% python3 -q
>>> import numpy as np
>>> from numpy import linalg as LA
>>> np.set_printoptions(precision=2, suppress=True, linewidth=140, floatmode="fixed")
>>> def rnd(a):
...     return np.round(a, 2) + 0
... 
>>> J = np.array([[-0.54, -0.18, 1.98, 0.72],
...     [0.24, 0.08, -0.88, -0.32],
...     [0.12, 0.04, -0.44, -0.16],
...     [-0.09, -0.03, 0.33, 0.12],
...     [-0.09, -0.03, 0.33, 0.12],
...     [0.06, 0.02, -0.22, -0.08],
...     [0.33, 0.11, -1.21, -0.44]])
>>> print(J)
[[-0.54 -0.18  1.98  0.72]
 [ 0.24  0.08 -0.88 -0.32]
 [ 0.12  0.04 -0.44 -0.16]
 [-0.09 -0.03  0.33  0.12]
 [-0.09 -0.03  0.33  0.12]
 [ 0.06  0.02 -0.22 -0.08]
 [ 0.33  0.11 -1.21 -0.44]]
>>> rk = LA.matrix_rank(J)
>>> print(rk)
1
>>> ns = LA.svd(J)[2][rk:].T
>>> print([int(LA.matrix_rank(J[:i])) for i in range(1, len(J) + 1)])
[1, 1, 1, 1, 1, 1, 1]
>>> print(LA.matrix_rank(J.T @ J), LA.matrix_rank(J @ J.T))
1 1
>>> print([int(LA.matrix_rank(np.delete(J, i, axis=0))) for i in range(7)])
[1, 1, 1, 1, 1, 1, 1]
>>> print(rnd(LA.norm(J, axis=0)))
[0.70 0.23 2.57 0.94]
>>> print(rnd(LA.norm(J) ** 2 / LA.norm(J, 2) ** 2))
1.0
>>> print(rnd(LA.norm(J[5], 1)), rnd(LA.norm(J[5], np.inf)))
0.38 0.22
>>> feats = np.load("sample8.npy")
>>> print(feats)
[[ 1 -3  0  0]
 [ 3 -2  0  0]
 [ 0  0  1 -3]
 [ 0  0  3 -2]]
>>> other = np.array([[1, 2, 1], [2, 2, 0], [2, 2, 2], [2, 1, 2]])
>>> print(LA.matrix_rank(feats @ other))
3
>>> print(LA.matrix_rank(np.vstack([feats, other.T])))
4
>>> print(other.T @ feats.T)
[[-5 -1 -4  2]
 [-4  2 -1  4]
 [ 1  3 -4  2]]
>>> print(np.einsum("ij,ij->i", feats, feats))
[10 13 10 13]
>>> print(np.vstack([feats, other.T]).shape)
(7, 4)
>>> print(rnd(LA.norm(feats[1] - feats[0])))
2.24
>>> print(rnd(LA.norm(feats, 1)), rnd(LA.norm(feats, np.inf)))
5.0 5.0
>>> print(rnd(LA.norm(feats, axis=1)))
[3.16 3.61 3.16 3.61]
>>> print(feats[1] @ feats[0])
9
>>> print(LA.norm(feats, axis=1).argmax())
1
>>> print(rnd(LA.norm(feats, 2)))
4.54
>>> print(np.allclose(feats, feats.T))
False
>>> print(np.allclose(feats @ feats.T, feats.T @ feats))
False
>>> print(rnd(LA.det(feats)))
49.0
>>> print((feats + feats.T) / 2)
[[ 1.00  0.00  0.00  0.00]
 [ 0.00 -2.00  0.00  0.00]
 [ 0.00  0.00  1.00  0.00]
 [ 0.00  0.00  0.00 -2.00]]
>>> print((feats - feats.T) / 2)
[[ 0.00 -3.00  0.00  0.00]
 [ 3.00  0.00  0.00  0.00]
 [ 0.00  0.00  0.00 -3.00]
 [ 0.00  0.00  3.00  0.00]]
>>> print(rnd(np.abs(LA.eigvals(feats)).max()))
2.65
>>> print(np.trace(feats))
-2
>>> print(rnd(np.sort(np.abs(LA.eigvals(feats)))))
[2.65 2.65 2.65 2.65]
>>> print(LA.matrix_power(feats, 4))
[[ 55 -39   0   0]
 [ 39  16   0   0]
 [  0   0  55 -39]
 [  0   0  39  16]]
>>> print(feats.ravel(order="F"))
[ 1  3  0  0 -3 -2  0  0  0  0  1  3  0  0 -3 -2]
>>> blk = feats.reshape(4, 2, -1)
>>> print(np.einsum("ihd,ihd->ih", blk, blk))
[[10  0]
 [13  0]
 [ 0 10]
 [ 0 13]]
>>> print(np.swapaxes(blk, 1, 2)[2])
[[ 0  1]
 [ 0 -3]]
>>> print(blk[:, 0])
[[ 1 -3]
 [ 3 -2]
 [ 0  0]
 [ 0  0]]
>>> print(blk.transpose(1, 0, 2))
[[[ 1 -3]
  [ 3 -2]
  [ 0  0]
  [ 0  0]]

 [[ 0  0]
  [ 0  0]
  [ 1 -3]
  [ 3 -2]]]
>>> K = np.load("mat.npy")
>>> print(K)
[[ 4  7  4 10  0  8]
 [ 0  7  0  0  0  8]
 [ 2  7  3  8  0  8]
 [ 0  7  0  0  0  8]
 [ 0  7  1  4  0  8]
 [ 0  7  0  0  0  8]
 [ 0  7  1  4  0  8]
 [14  7  9 20  0  8]
 [ 0  7  1  4  0  8]
 [ 0  7  1  4  0  8]
 [16  7 10 22  0  8]
 [ 6  7  5 12  0  8]
 [10  7  7 16  0  8]
 [ 0  7  0  0  0  8]]
>>> print(LA.matrix_rank(K, rtol=0.1))
2
>>> print(np.argsort(-LA.norm(K, axis=0).round(6), kind="stable")[:3])
[3 5 1]
>>> F = np.array([[2, 0, 0, 0, 0, 0, 0],
...     [0, -1, 1, 0, 0, 0, 3],
...     [0, 3, -1, 0, 0, 0, 0],
...     [0, 0, 0, 3, 0, 0, 0],
...     [-2, 0, 0, 0, -2, -2, 0],
...     [-3, 0, 0, 0, -2, 2, 0],
...     [0, -2, 3, 0, 0, 0, 1]])
>>> # splits into 3 blocks
>>> rng = np.random.default_rng(65104)
>>> idx = rng.permutation(7)
>>> print(idx)
[5 3 0 4 2 6 1]
>>> other = F[idx][:, idx]
>>> print(rnd(LA.det(other)), rnd(LA.det(F[idx])))
-912.0 -912.0
>>> print(rnd(np.sort(np.abs(LA.eigvals(other)))))
[2.00 2.16 2.83 2.83 2.97 2.97 3.00]
>>> print(np.trace(other))
4
>>> print(other)
[[ 2  0 -3 -2  0  0  0]
 [ 0  3  0  0  0  0  0]
 [ 0  0  2  0  0  0  0]
 [-2  0 -2 -2  0  0  0]
 [ 0  0  0  0 -1  0  3]
 [ 0  0  0  0  3  1 -2]
 [ 0  0  0  0  1  3 -1]]
>>> print(np.diag(other))
[ 2  3  2 -2 -1  1 -1]
